% python3 -q
>>> import numpy as np
>>> np.set_printoptions(suppress=True, linewidth=160)
>>> W0 = np.load("sample15.npy")
>>> W0
array([[ 1.35,  0.9 , -0.15, -3.  ],
       [ 0.9 ,  0.6 , -0.1 , -2.  ],
       [ 0.9 ,  0.6 , -0.1 , -2.  ]])
>>> Uu, sig, VT = np.linalg.svd(W0)
>>> evecs = VT[:(sig > 1e-8).sum()]
>>> rng = np.random.default_rng(45350)
>>> vec = W0[1] + 4 * W0[0] + rng.integers(2) * np.eye(4)[3]
>>> vec.round(2)
array([  6.3,   4.2,  -0.7, -13. ])
>>> np.round(np.diag(evecs.T @ evecs), 2) + 0
array([0.16, 0.07, 0.  , 0.77])
>>> np.allclose(evecs.T @ evecs @ vec, vec)
False
>>> X = np.array([[1, 1, 0, 0, 0, 0],
...     [2, -3, 0, 0, 0, 0],
...     [0, -2, 0, 0, 0, 0],
...     [0, 0, 1, 1, 0, 0],
...     [0, 0, 2, -3, 0, 0],
...     [0, 0, 0, -2, 0, 0],
...     [0, 0, 0, 0, 1, 1],
...     [0, 0, 0, 0, 2, -3],
...     [0, 0, 0, 0, 0, -2]])
>>> Y = np.c_[X[:, :5] @ np.array([[7, 8, 0, 6, 6],
...     [3, 2, 3, 7, 2],
...     [4, 1, 9, 1, 3],
...     [9, 7, 6, 0, 8],
...     [8, 0, 8, 6, 6]]), np.array([4, 5, -1, 5, -5, -1, 1, -2, 5])]
>>> Y
array([[ 10,  10,   3,  13,   8,   4],
       [  5,  10,  -9,  -9,   6,   5],
       [ -6,  -4,  -6, -14,  -4,  -1],
       [ 13,   8,  15,   1,  11,   5],
       [-19, -19,   0,   2, -18,  -5],
       [-18, -14, -12,   0, -16,  -1],
       [  8,   0,   8,   6,   6,   1],
       [ 16,   0,  16,  12,  12,  -2],
       [  0,   0,   0,   0,   0,   5]])
>>> np.round(np.linalg.norm(np.linalg.qr(X)[0].T @ Y, axis=0) ** 2 / ((Y ** 2).sum(axis=0) + 1e-12), 2)
array([1.  , 1.  , 1.  , 1.  , 1.  , 0.69])
>>> np.linalg.matrix_rank(Y)
np.int64(6)
>>> vec = np.array([0, 2, 2, 2, 0, 3])
>>> rhs = X @ vec
>>> np.round(np.linalg.solve(X.T @ X, X.T @ rhs), 2)
array([0., 2., 2., 2., 0., 3.])
>>> np.round(np.linalg.lstsq(X, rhs)[0], 2) + 0
array([0., 2., 2., 2., 0., 3.])
>>> np.round(np.linalg.pinv(X) @ X, 2) + 0
array([[1., 0., 0., 0., 0., 0.],
       [0., 1., 0., 0., 0., 0.],
       [0., 0., 1., 0., 0., 0.],
       [0., 0., 0., 1., 0., 0.],
       [0., 0., 0., 0., 1., 0.],
       [0., 0., 0., 0., 0., 1.]])
>>> rhs = rhs + 0.1 * rng.normal(size=9)
>>> rhs.round(2)
array([ 1.91, -5.73, -4.06,  4.1 , -2.02, -3.9 ,  3.06, -9.16, -6.  ])
>>> beta, *_ = np.linalg.lstsq(X, rhs)
>>> np.round(X.T @ (rhs - X @ beta), 2) + 0
array([0., 0., 0., 0., 0., 0.])
>>> beta.round(2)
array([ 0.06,  1.96,  2.01,  2.  , -0.02,  3.03])
>>> round(float(np.linalg.norm(X, 2)), 2)
4.03
>>> np.round(np.linalg.norm(X, "nuc"), 2)
np.float64(17.08)
>>> np.round(np.linalg.norm(X, axis=0), 2)
array([2.24, 3.74, 2.24, 3.74, 2.24, 3.74])
>>> np.round(np.linalg.norm(X[6] - X[4]), 2)
np.float64(3.87)
>>> np.round(np.linalg.norm(X[6], 1), 2), round(np.linalg.norm(X[6], np.inf), 2)
(np.float64(2.0), np.float64(1.0))
>>> round(np.linalg.norm(X, 1), 2), round(float(np.linalg.norm(X, np.inf)), 2)
(np.float64(6.0), 5.0)
>>> np.round(np.linalg.norm(X, axis=1), 2)
array([1.41, 3.61, 2.  , 1.41, 3.61, 2.  , 1.41, 3.61, 2.  ])
>>> np.linalg.norm(X, axis=1).argmax()
np.int64(1)
